% ipython --no-banner

In [1]: import numpy as np

In [2]: np.set_printoptions(suppress=True, linewidth=140)

In [3]: out = np.array([[0, -4, 4, -4, 1, 3, 2, -5, 2, 1],
   ...:     [2, 5, 2, 1, 3, 5, -2, -3, 5, -2],
   ...:     [-2, 1, 4, -4, -2, 0, -2, 4, -3, 1],
   ...:     [4, 1, 1, -4, -1, 2, -2, 1, 4, 1],
   ...:     [3, 0, 0, -5, -4, 1, 5, 5, -5, -5],
   ...:     [-3, 4, 0, 2, 2, -4, -2, -2, -3, -3],
   ...:     [0, 2, 5, -4, 1, 4, -2, 0, 1, 3],
   ...:     [-2, 0, -1, 0, 4, -3, -1, 4, 2, -4],
   ...:     [2, 0, 4, -4, -4, -3, 2, -2, -4, 5],
   ...:     [3, 2, 1, 3, 4, -4, 5, -5, -3, 3]])

In [4]: J = out.T @ out

In [5]: J
Out[5]: 
array([[ 59,   6,  13, -26, -16,  21,  34, -16,   5,  19],
       [  6,  67,  11,  19,  26,  -1, -24,  -8,   2, -12],
       [ 13,  11,  80, -67, -10,  31,  -2, -26,  -6,  47],
       [-26,  19, -67, 119,  59, -44,  -8, -39,  15, -18],
       [-16,  26, -10,  59,  84,  -8, -16, -43,  46, -15],
       [ 21,  -1,  31, -44,  -8, 105, -26,  -1,  68,  -1],
       [ 34, -24,  -2,  -8, -16, -26,  79, -18, -54,   6],
       [-16,  -8, -26, -39, -43,  -1, -18, 125, -21, -54],
       [  5,   2,  -6,  15,  46,  68, -54, -21, 118,  -7],
       [ 19, -12,  47, -18, -15,  -1,   6, -54,  -7, 100]])

In [6]: U, sv, Vh = np.linalg.svd(J)

In [7]: np.argmax(sv[:-1] / (sv[1:] + 1e-6)) + 1
Out[7]: np.int64(8)

In [8]: out = U[:, :8] @ np.diag(sv[:8]) @ Vh[:8]

In [9]: round(float(np.abs(J - out).max()), 1)
Out[9]: 0.5

In [10]: round(float(np.linalg.norm(J - out) / np.linalg.norm(J)), 1)
Out[10]: 0.0

In [11]: np.linalg.matrix_rank(out)
Out[11]: np.int64(8)

In [12]: round(np.linalg.norm(J - out, 2), 1), np.round(sv[8], 1)
Out[12]: (np.float64(1.5), np.float64(1.5))

In [13]: data = np.array([[7.0, 6.0, 0.0, 6.0],
    ...:     [6.0, 12.0, 0.0, 9.0],
    ...:     [0.0, 0.0, 3.0, 0.0],
    ...:     [6.0, 9.0, 0.0, 12.0]])

In [14]: # 2 blocks once reordered

In [15]: w, evecs = np.linalg.eigh(J)

In [16]: vec = np.array([3, -3, -1, 2, -1, -2, -3, 1, -2, -2])

In [17]: np.round(evecs * np.abs(w) @ evecs.T, 1)
Out[17]: 
array([[ 59.,   6.,  13., -26., -16.,  21.,  34., -16.,   5.,  19.],
       [  6.,  67.,  11.,  19.,  26.,  -1., -24.,  -8.,   2., -12.],
       [ 13.,  11.,  80., -67., -10.,  31.,  -2., -26.,  -6.,  47.],
       [-26.,  19., -67., 119.,  59., -44.,  -8., -39.,  15., -18.],
       [-16.,  26., -10.,  59.,  84.,  -8., -16., -43.,  46., -15.],
       [ 21.,  -1.,  31., -44.,  -8., 105., -26.,  -1.,  68.,  -1.],
       [ 34., -24.,  -2.,  -8., -16., -26.,  79., -18., -54.,   6.],
       [-16.,  -8., -26., -39., -43.,  -1., -18., 125., -21., -54.],
       [  5.,   2.,  -6.,  15.,  46.,  68., -54., -21., 118.,  -7.],
       [ 19., -12.,  47., -18., -15.,  -1.,   6., -54.,  -7., 100.]])

In [18]: np.abs(J).sum(axis=1).max(), round(np.abs(w).max(), 1)
Out[18]: (np.int64(414), np.float64(249.6))

In [19]: (np.sign(evecs[:, -1].round(6)) == np.sign(evecs[0, -1].round(6))).astype(int)
Out[19]: array([1, 0, 1, 0, 0, 1, 1, 1, 0, 1])

In [20]: round(vec @ J @ vec / (vec @ vec), 1), round(float(w[0]), 1), np.round(w[-1], 1)
Out[20]: (np.float64(53.7), 0.2, np.float64(249.6))
